% python3 -q
>>> import numpy as np
>>> from numpy import linalg as LA
>>> np.set_printoptions(precision=2, suppress=True, linewidth=200)
>>> X = np.loadtxt("mat.csv", delimiter=",")
>>> print(X)
[[ 0. -2.  3.  0.  3.  0. -1.  0.]
 [-2. -4. -4. -4. -1.  2. -3.  1.]
 [ 3. -4.  2.  0.  3. -1.  3. -3.]
 [ 0. -4.  0.  2.  2. -3.  2. -2.]
 [ 3. -1.  3.  2.  0. -3.  0. -1.]
 [ 0.  2. -1. -3. -3.  2.  1.  4.]
 [-1. -3.  3.  2.  0.  1.  4.  4.]
 [ 0.  1. -3. -2. -1.  4.  4.  0.]]
>>> w, vecs = LA.eigh(X)
>>> print(LA.eigvalsh(X @ X))
[  0.01   1.91  13.34  16.51  39.52  63.2   67.8  165.7 ]
>>> print(round(float(w.sum()), 2), np.trace(X))
6.0 6.0
>>> print(w)
[-7.95 -6.29 -3.65 -1.38  0.1   4.06  8.23 12.87]
>>> print(np.unique(w.round(6) + 0, return_counts=True)[1])
[1 1 1 1 1 1 1 1]
>>> F = np.load("x.npy")
>>> print(F)
[[0. 0. 2. 2. 2.]
 [0. 0. 0. 0. 0.]
 [2. 0. 0. 0. 0.]
 [2. 0. 0. 0. 0.]
 [2. 0. 0. 0. 0.]]
>>> def softmax(z):
...     e = np.exp(z - z.max(axis=-1, keepdims=True))
...     return e / e.sum(axis=-1, keepdims=True)
... 
>>> print(softmax(F[0]))
[0.04 0.04 0.31 0.31 0.31]
>>> print(np.round(softmax(10 * F[0]), 2) + 0)
[0.   0.   0.33 0.33 0.33]
>>> S = F @ F.T / np.sqrt(5)
>>> print(softmax(S + np.triu(np.full(S.shape, -np.inf), 1)))
[[1.   0.   0.   0.   0.  ]
 [0.5  0.5  0.   0.   0.  ]
 [0.13 0.13 0.75 0.   0.  ]
 [0.07 0.07 0.43 0.43 0.  ]
 [0.05 0.05 0.3  0.3  0.3 ]]
>>> print(softmax(S)[0] @ F)
[0.03 0.   1.96 1.96 1.96]
>>> print(softmax(S).round(6).argmax(axis=1))
[0 0 2 2 2]
>>> print(LA.matrix_power(F, 2))
[[12.  0.  0.  0.  0.]
 [ 0.  0.  0.  0.  0.]
 [ 0.  0.  4.  4.  4.]
 [ 0.  0.  4.  4.  4.]
 [ 0.  0.  4.  4.  4.]]
>>> print(np.trace(F))
0.0
>>> print(np.round(np.abs(LA.eigvals(F)).max(), 2))
3.46
>>> print(np.allclose(F, F.T))
True
>>> print(round(float(LA.det(F)), 2))
0.0
>>> print(F @ F)
[[12.  0.  0.  0.  0.]
 [ 0.  0.  0.  0.  0.]
 [ 0.  0.  4.  4.  4.]
 [ 0.  0.  4.  4.  4.]
 [ 0.  0.  4.  4.  4.]]
